$ python3 -q
>>> import numpy as np
>>> import numpy.linalg as la
>>> np.set_printoptions(precision=3, suppress=True, linewidth=160, legacy="1.25")
>>> rnd = lambda a: np.round(a, 3) + 0
>>> m1 = np.loadtxt("a.csv", delimiter=",")
>>> rnd(m1)
array([[ 5.074, -1.958, -3.992, -4.46 , -3.16 ,  1.762,  4.388, -0.694,  1.202,  0.567],
       [ 1.567, -0.115, -4.541,  1.546,  2.007, -5.05 ,  4.218,  3.228, -2.121, -3.505],
       [-4.61 ,  1.927,  2.623,  4.94 ,  3.776, -3.299, -3.117,  1.675, -1.849, -1.632],
       [-0.276,  0.592, -3.064,  3.142,  3.13 , -5.644,  2.601,  3.452, -2.538, -3.68 ],
       [-4.85 ,  1.961,  3.207,  4.801,  3.569, -2.712, -3.668,  1.296, -1.607, -1.218],
       [ 2.437, -1.337,  0.76 , -4.508, -3.931,  5.372, -0.21 , -3.119,  2.594,  3.25 ],
       [ 0.913,  0.144, -4.068,  2.157,  2.451, -5.347,  3.688,  3.36 , -2.307, -3.624],
       [ 5.052, -1.962, -3.884, -4.52 , -3.227,  1.906,  4.29 , -0.785,  1.265,  0.664],
       [-4.726,  1.564,  5.472,  2.605,  1.362,  1.324, -5.605, -1.179,  0.202,  1.423],
       [ 4.529, -1.451, -5.565, -2.213, -1.017, -1.811,  5.649,  1.463, -0.435, -1.72 ],
       [-5.072,  1.808,  4.993,  3.572,  2.254, -0.064, -5.254, -0.351, -0.446,  0.55 ]])
>>> B = m1 / np.sqrt((m1 ** 2).mean(axis=1, keepdims=True))
>>> rnd(B[5])
array([ 0.771, -0.423,  0.24 , -1.425, -1.243,  1.699, -0.066, -0.986,  0.82 ,  1.028])
>>> la.matrix_rank(B) == la.matrix_rank(m1)
True
>>> Q, _ = la.qr(np.array([[-1.6, 0.3, 0.4],
...     [0.4, 1.0, 0.0],
...     [0.2, -0.2, 1.0],
...     [-2.0, 0.8, -1.5]]))
>>> F = Q @ Q.T
>>> rnd(F)
array([[ 0.813, -0.019,  0.345,  0.18 ],
       [-0.019,  0.998,  0.035,  0.018],
       [ 0.345,  0.035,  0.363, -0.333],
       [ 0.18 ,  0.018, -0.333,  0.826]])
>>> # projection: eigenvalues are 0 or 1
>>> rnd(F @ la.pinv(F) @ F)
array([[ 0.813, -0.019,  0.345,  0.18 ],
       [-0.019,  0.998,  0.035,  0.018],
       [ 0.345,  0.035,  0.363, -0.333],
       [ 0.18 ,  0.018, -0.333,  0.826]])
>>> np.unique(F.round(6), axis=0).shape
(4, 4)
>>> rnd(np.trace(la.pinv(F) @ F))
3.0
>>> np.abs(np.diag(la.qr(F)[1])) > 1e-9
array([ True,  True,  True, False])
